$ python3 -q
>>> import numpy as np
>>> import numpy.linalg as la
>>> np.set_printoptions(precision=2, suppress=True, linewidth=200)
>>> E = np.loadtxt("sample11.csv", delimiter=",")
>>> E.round(2) + 0
array([[-0.37,  1.29,  1.15,  0.93],
       [-1.12,  0.  , -1.24,  1.1 ],
       [ 1.62,  0.29, -0.59,  0.98],
       [ 0.  , -1.5 ,  0.88,  0.99]])
>>> Q = E.astype(float).copy()
>>> for j in range(4):
...     Q[:, j] -= Q[:, :j] @ (Q[:, :j].T @ Q[:, j])
...     Q[:, j] /= la.norm(Q[:, j])
... 
>>> np.round(Q.T @ E, 2) + 0
array([[2., 0., 0., 0.],
       [0., 2., 0., 0.],
       [0., 0., 2., 0.],
       [0., 0., 0., 2.]])
>>> f = np.array([3, 1, 2])
>>> np.round(np.correlate(E[2], E[0], "full"), 2) + 0
array([ 1.51,  2.14,  1.86,  0.  ,  0.25,  1.48, -0.36])
>>> np.convolve(E[2], f)
array([ 4.85,  2.5 ,  1.74,  2.92, -0.21,  1.95])
>>> vec = np.array([6, 0, 3, 7])
>>> rhs = E @ vec
>>> rhs
array([ 7.77, -2.76, 14.74,  9.53])
>>> np.round(la.solve(E, 5 * rhs), 2) + 0
array([30.,  0., 15., 35.])
>>> np.round(la.solve(E, E[:, 2]), 2) + 0
array([0., 0., 1., 0.])
>>> np.round(la.solve(E.T, E[0]), 2) + 0
array([1., 0., 0., 0.])
>>> la.norm(E, axis=0)
array([2., 2., 2., 2.])
>>> np.round(E.T @ E, 2) + 0
array([[4., 0., 0., 0.],
       [0., 4., 0., 0.],
       [0., 0., 4., 0.],
       [0., 0., 0., 4.]])
>>> round(E[:, 2] @ E[:, 1], 2)
np.float64(-0.0)
>>> la.svd(E, compute_uv=False)
array([2., 2., 2., 2.])
>>> data = np.loadtxt("data.csv", delimiter=",")
>>> data
array([[ 2.68, -3.98,  0.08, -3.66],
       [-7.45, -1.64,  4.36, -1.95],
       [ 2.96,  0.92, -3.05, -2.03],
       [ 3.6 ,  0.13, -2.69, -4.56],
       [-6.71,  0.1 ,  3.36, -3.62],
       [ 4.98, -0.05, -3.35, -1.72],
       [-9.27, -2.32,  4.2 , -2.72],
       [ 2.63,  0.9 , -1.19, -2.82],
       [ 4.22, -4.67, -0.08, -7.17],
       [ 3.37,  1.3 , -2.59, -2.44],
       [-7.88, -0.3 ,  3.8 , -1.98],
       [ 4.31, -6.4 ,  2.08, -5.33],
       [ 1.2 , -5.45,  1.69, -7.13],
       [ 3.12, -4.95,  0.79, -5.67],
       [-6.19, -0.16,  3.41, -2.84],
       [ 2.08, -3.72,  1.14, -5.19],
       [-6.01, -1.51,  5.93, -2.29],
       [ 4.07, -5.38,  1.55, -5.57],
       [-5.15, -1.55,  1.78, -3.86],
       [ 3.13, -5.41,  1.83, -7.94],
       [-7.64, -1.8 ,  3.65, -1.91],
       [ 4.22, -3.42,  2.11, -5.39],
       [ 2.71,  0.68, -3.11, -4.28],
       [-6.79, -1.6 ,  3.72, -0.23],
       [ 2.7 , -4.89,  0.22, -5.22],
       [ 4.36, -0.28, -2.83, -2.47],
       [-7.04, -1.71,  2.77, -1.01],
       [ 4.67, -2.67,  0.99, -4.42],
       [-8.35,  0.26,  3.44, -1.16],
       [ 4.73, -4.82,  1.5 , -5.11],
       [ 3.49, -5.44,  0.77, -6.34],
       [ 1.14,  0.9 , -2.91, -2.91],
       [-8.58, -1.42,  4.15, -3.18],
       [-7.48, -1.61,  4.93, -2.66],
       [-6.61, -3.7 ,  3.29, -3.89],
       [-6.56, -1.68,  3.82, -1.43],
       [-6.73, -0.99,  2.03, -3.53]])
>>> W1 = np.array([[-2, -2, -1, 1], [2, 2, 1, 0], [1, -1, 2, 0], [0, 2, 2, -1]])
>>> b = np.array([2, 0, 4, 5])
>>> hid = np.maximum(data @ W1 + b, 0)
>>> la.matrix_rank(hid)
np.int64(4)
>>> W2 = np.array([[1, 2, 1], [-1, 2, 2], [-1, -2, 0], [-1, 2, -2]])
>>> W1 @ W2
array([[ 0, -4, -8],
       [-1,  6,  6],
       [ 0, -4, -1],
       [-3, -2,  6]])
>>> cen = data - data.mean(axis=0)
>>> V = la.svd(cen)[2][:2]
>>> M2 = cen - cen @ V.T @ V
>>> la.norm(M2, axis=1).round(6).argmax()
np.int64(16)
>>> W2 = data[[29, 31]].astype(float)
>>> for _ in range(7):
...     labels = la.norm(data[:, None] - W2, axis=-1).argmin(axis=1)
...     W2 = np.array([data[labels == j].mean(axis=0) for j in range(2)])
... 
>>> labels
array([0, 1, 0, 0, 1, 0, 1, 0, 0, 0, 1, 0, 0, 0, 1, 0, 1, 0, 1, 0, 1, 0, 0, 1, 0, 0, 1, 0, 1, 0, 0, 0, 1, 1, 1, 1, 1])
>>> W2
array([[ 3.35, -2.7 , -0.34, -4.64],
       [-7.15, -1.35,  3.67, -2.39]])
>>> f = np.array([-1, 0, -1, -1, -2])
>>> F = -1 * np.eye(5) + np.outer(f, f)
>>> F
array([[ 0.,  0.,  1.,  1.,  2.],
       [ 0., -1.,  0.,  0.,  0.],
       [ 1.,  0.,  0.,  1.,  2.],
       [ 1.,  0.,  1.,  0.,  2.],
       [ 2.,  0.,  2.,  2.,  3.]])
>>> # symmetric
>>> np.allclose(F @ F.T, F.T @ F)
True
>>> (F + F.T) / 2
array([[ 0.,  0.,  1.,  1.,  2.],
       [ 0., -1.,  0.,  0.,  0.],
       [ 1.,  0.,  0.,  1.,  2.],
       [ 1.,  0.,  1.,  0.,  2.],
       [ 2.,  0.,  2.,  2.,  3.]])
>>> F.inv()
Traceback (most recent call last):
  File "<python-input-43>", line 1, in <module>
    F.inv()
    ^^^^^
AttributeError: 'numpy.ndarray' object has no attribute 'inv'
>>> round(la.det(F), 2)
np.float64(6.0)
>>> F @ F
array([[ 6.,  0.,  5.,  5., 10.],
       [ 0.,  1.,  0.,  0.,  0.],
       [ 5.,  0.,  6.,  5., 10.],
       [ 5.,  0.,  5.,  6., 10.],
       [10.,  0., 10., 10., 21.]])
>>> w, V = la.eigh(F)
>>> la.svd(F, compute_uv=False)
array([6., 1., 1., 1., 1.])
>>> np.round(V.T @ V, 2) + 0
array([[1., 0., 0., 0., 0.],
       [0., 1., 0., 0., 0.],
       [0., 0., 1., 0., 0.],
       [0., 0., 0., 1., 0.],
       [0., 0., 0., 0., 1.]])
>>> np.round(V.T @ F @ V, 2) + 0
array([[-1.,  0.,  0.,  0.,  0.],
       [ 0., -1.,  0.,  0.,  0.],
       [ 0.,  0., -1.,  0.,  0.],
       [ 0.,  0.,  0., -1.,  0.],
       [ 0.,  0.,  0.,  0.,  6.]])
>>> round(w.sum(), 2), np.trace(F)
(np.float64(2.0), np.float64(2.0))
>>> (w > 1e-8).sum(), (w < -1e-8).sum()
(np.int64(1), np.int64(4))
>>> la.eigvalsh(F @ F)
array([ 1.,  1.,  1.,  1., 36.])
